% python3 -q
>>> import numpy as np
>>> np.set_printoptions(precision=1, suppress=True, linewidth=160)
>>> tidy = lambda a: np.round(a, 1) + 0
>>> m1 = np.load("w.npy")
>>> print(tidy(m1))
[[-1.   0.  -0.2  0.2]
 [ 0.2 -0.3  0.1  0.9]
 [ 0.2  0.7 -0.6  0.3]
 [-0.2  0.6  0.8  0.1]]
>>> print(tidy(np.linalg.svd(m1, compute_uv=False)))
[1. 1. 1. 1.]
>>> print(tidy(m1.T @ m1))
[[1. 0. 0. 0.]
 [0. 1. 0. 0.]
 [0. 0. 1. 0.]
 [0. 0. 0. 1.]]
>>> W0 = np.load("mat.npy")
>>> print(W0)
[[0 1 0 0]
 [1 0 0 0]
 [0 0 0 1]
 [0 0 1 0]]
>>> print(tidy(np.linalg.eigvals(W0)))
[ 1. -1.  1. -1.]
>>> print(tidy(np.linalg.det(W0[::-1])))
1.0
>>> print(tidy(np.linalg.eigvals(W0).sum().real))
0.0
>>> print(tidy(np.linalg.det(W0.T)))
1.0
>>> print(tidy(np.linalg.det(2 * W0)), tidy(np.linalg.det(W0)))
16.0 1.0
>>> print(W0 @ W0.T)
[[1 0 0 0]
 [0 1 0 0]
 [0 0 1 0]
 [0 0 0 1]]
>>> print(W0.T @ W0)
[[1 0 0 0]
 [0 1 0 0]
 [0 0 1 0]
 [0 0 0 1]]
>>> print(W0[:, 0] @ W0[:, 1])
0
>>> M2 = np.array([[0, 5], [0, 1]])
>>> cent = np.kron(M2, W0)
>>> print(np.linalg.matrix_rank(cent))
4
>>> print(tidy(np.linalg.norm(cent, 2)), tidy(np.linalg.norm(M2, 2) * np.linalg.norm(W0, 2)))
5.1 5.1
>>> print(cent.shape)
(8, 8)
>>> f, v = W0[2], W0[3]
>>> print(f @ v)
0
>>> p = (f @ v) / (f @ f) * f
>>> print(tidy(np.linalg.norm(f + v) ** 2 + np.linalg.norm(f - v) ** 2))
4.0
>>> print(p)
[0. 0. 0. 0.]
>>> print((v - p) @ f)
0.0
>>> print(v - p)
[0. 0. 1. 0.]
>>> print(np.outer(f, v))
[[0 0 0 0]
 [0 0 0 0]
 [0 0 0 0]
 [0 0 1 0]]
>>> print((W0 != 0).astype(int))
[[0 1 0 0]
 [1 0 0 0]
 [0 0 0 1]
 [0 0 1 0]]
>>> print(W0 @ W0)
[[1 0 0 0]
 [0 1 0 0]
 [0 0 1 0]
 [0 0 0 1]]
>>> f = np.array([2, 3, 0])
>>> A = np.array([np.roll(f, i) for i in range(3)])
>>> print(A)
[[2 3 0]
 [0 2 3]
 [3 0 2]]
>>> M2 = np.linalg.inv(A)
>>> print(tidy(np.linalg.det(A) * np.linalg.det(M2)))
1.0
>>> print(tidy(np.linalg.inv(M2)))
[[2. 3. 0.]
 [0. 2. 3.]
 [3. 0. 2.]]
>>> print(tidy(A @ M2))
[[1. 0. 0.]
 [0. 1. 0.]
 [0. 0. 1.]]
>>> print(tidy(np.linalg.cond(A)))
1.9
